% ipython --no-banner

In [1]: import numpy as np

In [2]: np.set_printoptions(precision=1, suppress=True, linewidth=140)

In [3]: tidy = lambda a: np.round(a, 1) + 0

In [4]: A = np.load("out0.npy")

In [5]: tidy(A)
Out[5]: 
array([[-0.4,  0.4, -0.2, -0.2,  0.1, -0.2,  0.7],
       [-0.1, -0.4,  0.5,  0.3,  0.5, -0.5,  0.2],
       [ 0.5,  0.4, -0.2,  0.7,  0.1,  0.1,  0.2],
       [ 0.1, -0.6, -0.1,  0.1, -0.5,  0.1,  0.5],
       [-0.6, -0.2, -0.6,  0.5,  0. , -0.1, -0.3],
       [ 0.5, -0.1, -0.5, -0.3,  0.1, -0.7, -0.1],
       [-0.1,  0.4,  0.3,  0.2, -0.7, -0.5, -0.1]])

In [6]: tidy(A[:, 5] @ A[:, 4])
Out[6]: np.float64(0.0)

In [7]: x0 = np.array([3, 3, 6, 7, 4, 4, 1])

In [8]: y = A @ x0

In [9]: b, lr = np.zeros(7), 1 / np.linalg.norm(A, 2) ** 2

In [10]: for i in range(20):
    ...:     b -= lr * A.T @ (A @ b - y)
    ...:     if i % 5 == 0: print(i, round(np.linalg.norm(A @ b - y), 1))
    ...: 
0 0.0
5 0.0
10 0.0
15 0.0

In [11]: tidy(np.linalg.cond(A))
Out[11]: np.float64(1.0)

In [12]: other = A / np.sqrt((A ** 2).mean(axis=1, keepdims=True))

In [13]: tidy(np.linalg.norm(other, axis=1))
Out[13]: array([2.6, 2.6, 2.6, 2.6, 2.6, 2.6, 2.6])

In [14]: tidy(other[0])
Out[14]: array([-1.1,  1.2, -0.6, -0.6,  0.3, -0.4,  1.9])

In [15]: other = A / np.linalg.norm(A, axis=1, keepdims=True)

In [16]: G = other @ other.T

In [17]: tidy(G[6])
Out[17]: array([0., 0., 0., 0., 0., 0., 1.])

In [18]: print((G - 2 * np.eye(7)).round(6).argmax(axis=1))
[1 0 0 0 0 0 0]

In [19]: (np.abs(G) > 0.9).astype(int)
Out[19]: 
array([[1, 0, 0, 0, 0, 0, 0],
       [0, 1, 0, 0, 0, 0, 0],
       [0, 0, 1, 0, 0, 0, 0],
       [0, 0, 0, 1, 0, 0, 0],
       [0, 0, 0, 0, 1, 0, 0],
       [0, 0, 0, 0, 0, 1, 0],
       [0, 0, 0, 0, 0, 0, 1]])

In [20]: tidy(np.linalg.norm(other, axis=1))
Out[20]: array([1., 1., 1., 1., 1., 1., 1.])

In [21]: tidy(G)
Out[21]: 
array([[1., 0., 0., 0., 0., 0., 0.],
       [0., 1., 0., 0., 0., 0., 0.],
       [0., 0., 1., 0., 0., 0., 0.],
       [0., 0., 0., 1., 0., 0., 0.],
       [0., 0., 0., 0., 1., 0., 0.],
       [0., 0., 0., 0., 0., 1., 0.],
       [0., 0., 0., 0., 0., 0., 1.]])
